$ ipython --no-banner

In [1]: import numpy as np

In [2]: np.set_printoptions(suppress=True, linewidth=160)

In [3]: data = np.loadtxt("case0.csv", delimiter=",")

In [4]: data.round(4)
Out[4]: 
array([[-10.0569,  10.0569,  -4.9242,  -5.9431,   3.0948],
       [ -0.9233,   0.9233, -17.1022, -15.0767, -12.1278],
       [ -8.3049,   8.3049,  -7.2602,  -7.6951,   0.1748],
       [ -6.9024,   6.9024,  -9.1301,  -9.0976,  -2.1626],
       [ -3.9489,   3.9489, -13.0681, -12.0511,  -7.0852],
       [ -8.2895,   8.2895,  -7.2806,  -7.7105,   0.1492],
       [ -4.9054,   4.9054, -11.7928, -11.0946,  -5.491 ],
       [ -6.5943,   6.5943,  -9.5409,  -9.4057,  -2.6761],
       [-10.9504,  10.9504,  -3.7328,  -5.0496,   4.584 ],
       [ -1.8953,   1.8953, -15.8062, -14.1047, -10.5078],
       [ -7.2731,   7.2731,  -8.6358,  -8.7269,  -1.5448],
       [ -6.5134,   6.5134,  -9.6488,  -9.4866,  -2.8109],
       [ -5.7751,   5.7751, -10.6332, -10.2249,  -4.0415],
       [ -9.2396,   9.2396,  -6.0138,  -6.7604,   1.7327],
       [ -5.921 ,   5.921 , -10.4387, -10.079 ,  -3.7984],
       [ -4.187 ,   4.187 , -12.7507, -11.813 ,  -6.6884],
       [ -7.305 ,   7.305 ,  -8.5933,  -8.695 ,  -1.4917],
       [ -3.2948,   3.2948, -13.9402, -12.7052,  -8.1753],
       [ -9.7635,   9.7635,  -5.3153,  -6.2365,   2.6059],
       [ -7.1058,   7.1058,  -8.8589,  -8.8942,  -1.8237],
       [ -8.1182,   8.1182,  -7.509 ,  -7.8818,  -0.1363],
       [ -7.1186,   7.1186,  -8.8419,  -8.8814,  -1.8024],
       [ -7.7929,   7.7929,  -7.9428,  -8.2071,  -0.6785],
       [ -5.4756,   5.4756, -11.0325, -10.5244,  -4.5406],
       [ -9.7483,   9.7483,  -5.3357,  -6.2517,   2.5804],
       [ -6.0686,   6.0686, -10.2419,  -9.9314,  -3.5523],
       [ -6.2757,   6.2757,  -9.9658,  -9.7243,  -3.2072],
       [ -2.9423,   2.9423, -14.4103, -13.0577,  -8.7628],
       [ -7.8019,   7.8019,  -7.9308,  -8.1981,  -0.6635],
       [ -5.982 ,   5.982 , -10.3573, -10.018 ,  -3.6967],
       [ -4.666 ,   4.666 , -12.1121, -11.334 ,  -5.8901],
       [ -9.5261,   9.5261,  -5.6319,  -6.4739,   2.2102],
       [ -7.4096,   7.4096,  -8.4539,  -8.5904,  -1.3174],
       [ -5.6873,   5.6873, -10.7503, -10.3127,  -4.1879],
       [ -8.279 ,   8.279 ,  -7.2947,  -7.721 ,   0.1317],
       [-11.5662,  11.5662,  -2.9117,  -4.4338,   5.6103],
       [ -8.8391,   8.8391,  -6.5479,  -7.1609,   1.0651]])

In [5]: # looks like rank 2

In [6]: cov = np.cov(data, rowvar=False)

In [7]: np.round(np.median(data, axis=0), 4)
Out[7]: array([-7.1058,  7.1058, -8.8589, -8.8942, -1.8237])

In [8]: np.round(np.polyfit(data[:, 2], data[:, 3], 1), 4)
Out[8]: array([ 0.75, -2.25])

In [9]: np.argsort(-data.std(axis=0).round(6), kind="stable")
Out[9]: array([4, 2, 0, 1, 3])

In [10]: np.round(np.corrcoef(data.T), 4)
Out[10]: 
array([[ 1., -1., -1., -1., -1.],
       [-1.,  1.,  1.,  1.,  1.],
       [-1.,  1.,  1.,  1.,  1.],
       [-1.,  1.,  1.,  1.,  1.],
       [-1.,  1.,  1.,  1.,  1.]])

In [11]: np.corrcoef(data[:, 2], data[:, 3])[0, 1]
Out[11]: np.float64(1.0)

In [12]: np.round(data.std(axis=0), 4)
Out[12]: array([2.3953, 2.3953, 3.1937, 2.3953, 3.9921])
